% python3 -q
>>> import numpy as np
>>> import numpy.linalg as la
>>> np.set_printoptions(suppress=True, linewidth=120)
>>> rnd = lambda a: np.round(a, 4) + 0
>>> M = np.loadtxt("test19.csv", delimiter=",")
>>> M
array([[ -7.,  -4.,  -7.,   0., -15.,  -4.,   4.,  11.],
       [  0.,   5.,   0.,  -9.,   7., -20.,  -1.,   1.],
       [-16.,  -9.,  -5.,   3., -12.,  -3.,   4.,   3.],
       [ -1.,   0.,  -2.,  -8.,   2.,  -8., -10.,  -4.],
       [  7.,   5.,  -9.,  -3.,   0.,  -2.,   5.,  20.],
       [-16.,  -9.,  -5.,   3., -12.,  -3.,   4.,   3.],
       [-14.,   1.,   3.,   1., -14., -15.,   2.,  -5.],
       [ -9.,  -6.,  -2., -13.,  -3., -13.,  -8.,  -6.],
       [  0.,   0.,   0.,   0.,   0.,   0.,   0.,   0.],
       [  0.,   0.,   0.,   0.,   0.,   0.,   0.,   0.],
       [ -7.,  -6.,   1.,   2.,  16., -11.,  -3.,   9.],
       [ 14.,  13.,  -5., -12.,   3.,  -5.,  -3.,  14.],
       [-12.,   4.,  -9.,  -7., -10.,  -8.,  -5.,   8.],
       [ -5.,   2.,   4.,   7.,  -5.,  -9.,   6.,  -2.],
       [  5.,   3.,  -4., -16.,  12., -11.,  -7.,   3.],
       [ -1.,   0.,  -2.,  -8.,   2.,  -8., -10.,  -4.],
       [ -5.,  12.,  -5., -16.,  -7., -11., -13.,   2.],
       [ -5.,  -1.,   9.,   9.,   7.,  -3.,  -4.,   0.],
       [ -1.,   5.,  -1.,  -1.,  -4.,  -1.,  -6.,  -1.],
       [  5.,  12.,  -6., -18.,  -6., -11.,  -7.,  11.],
       [  5.,   8.,  -3.,  -9.,   6.,  -4.,  -3.,   6.],
       [ -9.,  -1.,  -1.,  -6.,  -9.,  -6.,  -4.,  -3.],
       [ -1.,   4.,  -5., -17., -10., -15., -14.,   1.],
       [ -5.,   3.,   6.,   0.,  -5., -10.,  -8.,   5.],
       [ -2.,   0.,  -7.,   0.,   3.,  -1.,   5.,  12.],
       [-11.,  -6.,  -9., -13.,   0., -14.,  -3.,   6.],
       [-14.,   1.,   3.,   1., -14., -15.,   2.,  -5.]])
>>> f = np.array([-2, 0])
>>> np.correlate(M[2], M[18], "full")
array([ 16., 105.,  75., 100.,  51., 117., -52.,  -3., -17.,  16., -76., -10.,  20.,  11.,  -3.])
>>> np.polyval(f, M[2])
array([32., 18., 10., -6., 24.,  6., -8., -6.])
>>> cen = M - M.mean(axis=0)
>>> left, s, vt = la.svd(cen, full_matrices=False)
>>> (np.sign(left[:, 0]) == np.sign(left[0, 0])).astype(int)
array([1, 0, 1, 0, 0, 1, 1, 1, 1, 1, 0, 0, 1, 1, 0, 0, 0, 1, 1, 0, 0, 1, 0, 1, 0, 0, 1])
>>> np.abs(left[:, 0]).argmax()
np.int64(11)
>>> print(la.matrix_rank(cen))
8
>>> x = np.array([-1, -2, -1, -2, 3, -2, 2, 2])
>>> y = M @ x
>>> y
array([ 15.,  69.,  17.,  13.,  52.,  17., -11.,  38.,   0.,   0.,  96.,  30.,  19.,  -6.,  75.,  13.,  -3.,  -1.,
       -30.,  25.,  32.,  -5.,   6.,  -8.,  54.,  92., -11.])
>>> rnd(la.pinv(M) @ M)
array([[1., 0., 0., 0., 0., 0., 0., 0.],
       [0., 1., 0., 0., 0., 0., 0., 0.],
       [0., 0., 1., 0., 0., 0., 0., 0.],
       [0., 0., 0., 1., 0., 0., 0., 0.],
       [0., 0., 0., 0., 1., 0., 0., 0.],
       [0., 0., 0., 0., 0., 1., 0., 0.],
       [0., 0., 0., 0., 0., 0., 1., 0.],
       [0., 0., 0., 0., 0., 0., 0., 1.]])
>>> rnd(la.lstsq(M, y)[0])
array([-1., -2., -1., -2.,  3., -2.,  2.,  2.])
>>> rng = np.random.default_rng(25)
>>> y = y + 0.3 * rng.normal(size=27)
>>> rnd(y)
array([ 15.1062,  68.9985,  16.8405,  12.317 ,  52.0056,  17.2782, -10.687 ,  37.8391,   0.6688,   0.5831,  95.9315,
        29.9534,  19.2877,  -6.0764,  75.0674,  13.366 ,  -2.6431,  -1.1589, -30.1367,  24.8353,  31.9958,  -4.9775,
         5.8834,  -7.7676,  54.0149,  92.004 , -11.5906])
>>> coef, *_ = la.lstsq(M, y)
>>> rnd(M.T @ (y - M @ coef))
array([0., 0., 0., 0., 0., 0., 0., 0.])
>>> rnd(la.norm(y - M @ coef))
np.float64(1.4679)
